$ ipython --no-banner

In [1]: import numpy as np

In [2]: np.set_printoptions(suppress=True, linewidth=160)

In [3]: arr = np.loadtxt("m.csv", delimiter=",")

In [4]: arr.round(2)
Out[4]: 
array([[0.4 , 0.2 , 0.2 , 0.2 ],
       [0.33, 0.33, 0.  , 0.33],
       [0.  , 0.33, 0.33, 0.33],
       [0.  , 0.5 , 0.  , 0.5 ]])

In [5]: left, sig, VT = np.linalg.svd(arr)

In [6]: evecs = VT[:(sig > 1e-8).sum()]

In [7]: rng = np.random.default_rng(40)

In [8]: x = arr[0] + -2 * arr[2] + rng.integers(2) * np.eye(4)[1]

In [9]: x.round(2)
Out[9]: array([ 0.4 ,  0.53, -0.47, -0.47])

In [10]: round(float(np.linalg.norm(x - evecs.T @ evecs @ x)), 2)
Out[10]: 0.71

In [11]: np.round(evecs.T @ evecs, 2) + 0
Out[11]: 
array([[1. , 0. , 0. , 0. ],
       [0. , 0.5, 0. , 0.5],
       [0. , 0. , 1. , 0. ],
       [0. , 0.5, 0. , 0.5]])

In [12]: np.round(np.kron(np.eye(2, dtype=int), arr), 2)
Out[12]: 
array([[0.4 , 0.2 , 0.2 , 0.2 , 0.  , 0.  , 0.  , 0.  ],
       [0.33, 0.33, 0.  , 0.33, 0.  , 0.  , 0.  , 0.  ],
       [0.  , 0.33, 0.33, 0.33, 0.  , 0.  , 0.  , 0.  ],
       [0.  , 0.5 , 0.  , 0.5 , 0.  , 0.  , 0.  , 0.  ],
       [0.  , 0.  , 0.  , 0.  , 0.4 , 0.2 , 0.2 , 0.2 ],
       [0.  , 0.  , 0.  , 0.  , 0.33, 0.33, 0.  , 0.33],
       [0.  , 0.  , 0.  , 0.  , 0.  , 0.33, 0.33, 0.33],
       [0.  , 0.  , 0.  , 0.  , 0.  , 0.5 , 0.  , 0.5 ]])

In [13]: round(float(np.einsum("ij,ji->", arr, arr)), 2)
Out[13]: 1.1

In [14]: round(np.einsum("ii->", arr), 2)
Out[14]: np.float64(1.57)

In [15]: np.round(np.linalg.eigvals(arr), 2) + 0
Out[15]: array([1.  +0.j  , 0.  +0.j  , 0.28+0.18j, 0.28-0.18j])

In [16]: [round(float(x), 2) for x in np.linalg.svd(arr, compute_uv=False)[:3]]
Out[16]: [1.08, 0.43, 0.31]

In [17]: np.linalg.cond(arr) > 100
Out[17]: np.True_

In [18]: round(np.linalg.norm(arr, 2) / np.linalg.norm(arr), 2)
Out[18]: np.float64(0.9)

In [19]: np.linalg.lstsq(arr[:-1].T, arr[-1])[2]
Out[19]: np.int32(3)

In [20]: np.allclose(arr[:-1].T @ np.linalg.lstsq(arr[:-1].T, arr[-1])[0], arr[-1])
Out[20]: True

In [21]: round(np.trace(np.linalg.pinv(arr) @ arr), 2)
Out[21]: np.float64(3.0)

In [22]: np.round(arr @ np.linalg.pinv(arr) @ arr, 2) + 0
Out[22]: 
array([[0.4 , 0.2 , 0.2 , 0.2 ],
       [0.33, 0.33, 0.  , 0.33],
       [0.  , 0.33, 0.33, 0.33],
       [0.  , 0.5 , 0.  , 0.5 ]])

In [23]: np.abs(np.diag(np.linalg.qr(arr)[1])) > 1e-9
Out[23]: array([ True,  True,  True, False])

In [24]: np.unique(arr.round(6), axis=0).shape
Out[24]: (4, 4)

In [25]: B = np.array([[2, 0, 1], [0, 2, 3]])

In [26]: C = np.kron(B, arr)

In [27]: C.round(2)
Out[27]: 
array([[0.8 , 0.4 , 0.4 , 0.4 , 0.  , 0.  , 0.  , 0.  , 0.4 , 0.2 , 0.2 , 0.2 ],
       [0.67, 0.67, 0.  , 0.67, 0.  , 0.  , 0.  , 0.  , 0.33, 0.33, 0.  , 0.33],
       [0.  , 0.67, 0.67, 0.67, 0.  , 0.  , 0.  , 0.  , 0.  , 0.33, 0.33, 0.33],
       [0.  , 1.  , 0.  , 1.  , 0.  , 0.  , 0.  , 0.  , 0.  , 0.5 , 0.  , 0.5 ],
       [0.  , 0.  , 0.  , 0.  , 0.8 , 0.4 , 0.4 , 0.4 , 1.2 , 0.6 , 0.6 , 0.6 ],
       [0.  , 0.  , 0.  , 0.  , 0.67, 0.67, 0.  , 0.67, 1.  , 1.  , 0.  , 1.  ],
       [0.  , 0.  , 0.  , 0.  , 0.  , 0.67, 0.67, 0.67, 0.  , 1.  , 1.  , 1.  ],
       [0.  , 0.  , 0.  , 0.  , 0.  , 1.  , 0.  , 1.  , 0.  , 1.5 , 0.  , 1.5 ]])

In [28]: round(np.linalg.norm(C, 2), 2), np.round(np.linalg.norm(B, 2) * np.linalg.norm(arr, 2), 2)
Out[28]: (np.float64(4.03), np.float64(4.03))

In [29]: np.linalg.matrix_rank(C)
Out[29]: np.int64(6)

In [30]: B = np.array([[-2, 2], [3, 0], [3, 1]])

In [31]: F = np.tile(B, (2, 3))

In [32]: F
Out[32]: 
array([[-2,  2, -2,  2, -2,  2],
       [ 3,  0,  3,  0,  3,  0],
       [ 3,  1,  3,  1,  3,  1],
       [-2,  2, -2,  2, -2,  2],
       [ 3,  0,  3,  0,  3,  0],
       [ 3,  1,  3,  1,  3,  1]])

In [33]: # row 3 repeats row 0

In [34]: np.linalg.cond(F) > 100
Out[34]: np.True_

In [35]: np.linalg.matrix_rank(F, rtol=0.1)
Out[35]: np.int64(2)

In [36]: np.argsort(-np.linalg.norm(F, axis=0).round(6), kind="stable")[:3]
Out[36]: array([0, 2, 4])

In [37]: A = np.array([[0, 0], [18, 6], [45, 15], [36, 12], [45, 15]])

In [38]: rank = np.linalg.matrix_rank(A)

In [39]: rank
Out[39]: np.int64(1)

In [40]: N = np.linalg.svd(A)[2][rank:].T

In [41]: np.linalg.matrix_rank(A.T @ A), np.linalg.matrix_rank(A @ A.T)
Out[41]: (np.int64(1), np.int64(1))

In [42]: np.round(N @ N.T, 2)
Out[42]: 
array([[ 0.1, -0.3],
       [-0.3,  0.9]])

In [43]: [int(np.linalg.matrix_rank(A[:i])) for i in range(1, len(A) + 1)]
Out[43]: [0, 1, 1, 1, 1]

In [44]: N.shape
Out[44]: (2, 1)

In [45]: [int(np.linalg.matrix_rank(A[:, :j + 1])) for j in range(2)]
Out[45]: [1, 1]

In [46]: np.allclose(A @ N, 0)
Out[46]: True

In [47]: data = np.loadtxt("sample9.csv", delimiter=",")

In [48]: data
Out[48]: 
array([[ 45., -36.,  -9.,   0.],
       [-36.,  45.,  15., -15.],
       [ -9.,  15.,  11.,  -8.],
       [  0., -15.,  -8.,  14.]])

In [49]: B = data / np.linalg.norm(data, axis=1, keepdims=True)

In [50]: cov = B @ B.T

In [51]: cov.round(2)
Out[51]: 
array([[ 1.  , -0.94, -0.81,  0.48],
       [-0.94,  1.  ,  0.94, -0.74],
       [-0.81,  0.94,  1.  , -0.87],
       [ 0.48, -0.74, -0.87,  1.  ]])

In [52]: cov[3].round(2)
Out[52]: array([ 0.48, -0.74, -0.87,  1.  ])

In [53]: (cov - 2 * np.eye(4)).round(6).argmax(axis=1)
Out[53]: array([3, 2, 1, 0])

In [54]: np.round(np.linalg.norm(B, axis=1), 2)
Out[54]: array([1., 1., 1., 1.])

In [55]: hat = np.triu(np.array([[-1, 1, 2, 2], [1, 2, 1, 3], [-3, -2, 3, 1], [-3, -1, 0, -1]]), 1) + np.eye(4)

In [56]: B = hat @ arr @ np.linalg.inv(hat)

In [57]: np.round(hat @ arr - arr @ hat, 2)
Out[57]: 
array([[ 0.33,  1.6 , -0.33,  0.4 ],
       [ 0.  ,  1.5 , -0.67,  0.17],
       [ 0.  ,  0.5 , -0.33, -0.83],
       [ 0.  ,  0.  , -0.5 , -1.5 ]])
